In [1]: import numpy as np

In [2]: np.set_printoptions(suppress=True, linewidth=160)

In [3]: def rnd(a):
   ...:     return np.round(a, 1) + 0
   ...: 

In [4]: sigma = 5 * 0.2 ** np.arange(3)

In [5]: rng = np.random.default_rng(54)

In [6]: mat = rng.normal(size=(30, 3)) * rng.permutation(sigma)

In [7]: print(rnd(mat))
[[ -1.    0.    6.2]
 [  1.7  -0.1   6.5]
 [ -0.6   0.    5.4]
 [ -0.3   0.5 -12.7]
 [ -0.3  -0.2  -1.2]
 [  0.1  -0.3   5.7]
 [ -1.2   0.1   4.9]
 [ -1.1   0.2   1.2]
 [ -0.3   0.2   8. ]
 [  1.4   0.1  -1.6]
 [ -0.6   0.2   0.4]
 [ -0.5  -0.1  -5. ]
 [ -0.8   0.1  -4.6]
 [ -1.1  -0.1  -5.1]
 [ -1.    0.2   9.3]
 [  0.    0.1  -1.1]
 [  0.5  -0.2   0.7]
 [  1.4  -0.2  -1.4]
 [ -0.3  -0.2   3.4]
 [ -0.3   0.3  -0.4]
 [ -0.6  -0.2  -6. ]
 [  0.7   0.    8.1]
 [  0.    0.1   2.5]
 [ -1.3   0.1   1.3]
 [ -0.7   0.    2.2]
 [  0.4   0.1   2.3]
 [  1.2   0.   -1.9]
 [ -0.3   0.1  -3.1]
 [ -1.2  -0.2   6.2]
 [  0.1   0.3   2.3]]

In [8]: lab = mat[:, 1] > np.median(mat[:, 1])

In [9]: f = mat[lab].mean(axis=0) - mat[~lab].mean(axis=0)

In [10]: lab.astype(int)
Out[10]: array([0, 0, 0, 1, 0, 0, 1, 1, 1, 1, 1, 0, 1, 0, 1, 1, 0, 0, 0, 1, 0, 0, 1, 1, 0, 1, 0, 1, 0, 1])

In [11]: np.argsort(-np.abs(f).round(6), kind="stable")
Out[11]: array([2, 0, 1])

In [12]: ((mat - mat.mean(axis=0)) @ f > 0).astype(int)
Out[12]: array([0, 0, 0, 1, 1, 0, 0, 1, 0, 1, 1, 1, 1, 1, 0, 1, 1, 1, 0, 1, 1, 0, 0, 1, 0, 0, 1, 1, 0, 0])

In [13]: np.linalg.norm(mat, axis=1).argmax()
Out[13]: np.int64(3)

In [14]: rnd(np.linalg.norm(mat, axis=1))
Out[14]: 
array([ 6.3,  6.7,  5.4, 12.7,  1.2,  5.7,  5.1,  1.7,  8. ,  2.1,  0.7,  5. ,  4.6,  5.3,  9.4,  1.1,  0.9,  2. ,  3.5,  0.6,  6. ,  8.1,  2.5,  1.8,  2.4,
        2.4,  2.3,  3.1,  6.3,  2.3])

In [15]: rnd(np.linalg.norm(mat, 2))
Out[15]: np.float64(27.3)

In [16]: print(rnd(mat[0] @ mat[20]))
-36.6

In [17]: rnd(np.linalg.norm(mat, "nuc"))
Out[17]: np.float64(33.0)

In [18]: rnd(np.linalg.norm(mat, 1)), rnd(np.linalg.norm(mat, np.inf))
Out[18]: (np.float64(120.7), np.float64(13.5))

In [19]: rnd(np.linalg.norm(mat[0] - mat[20]))
Out[19]: np.float64(12.2)

In [20]: rnd(np.linalg.norm(mat[0], 1)), rnd(np.linalg.norm(mat[0], np.inf))
Out[20]: (np.float64(7.2), np.float64(6.2))
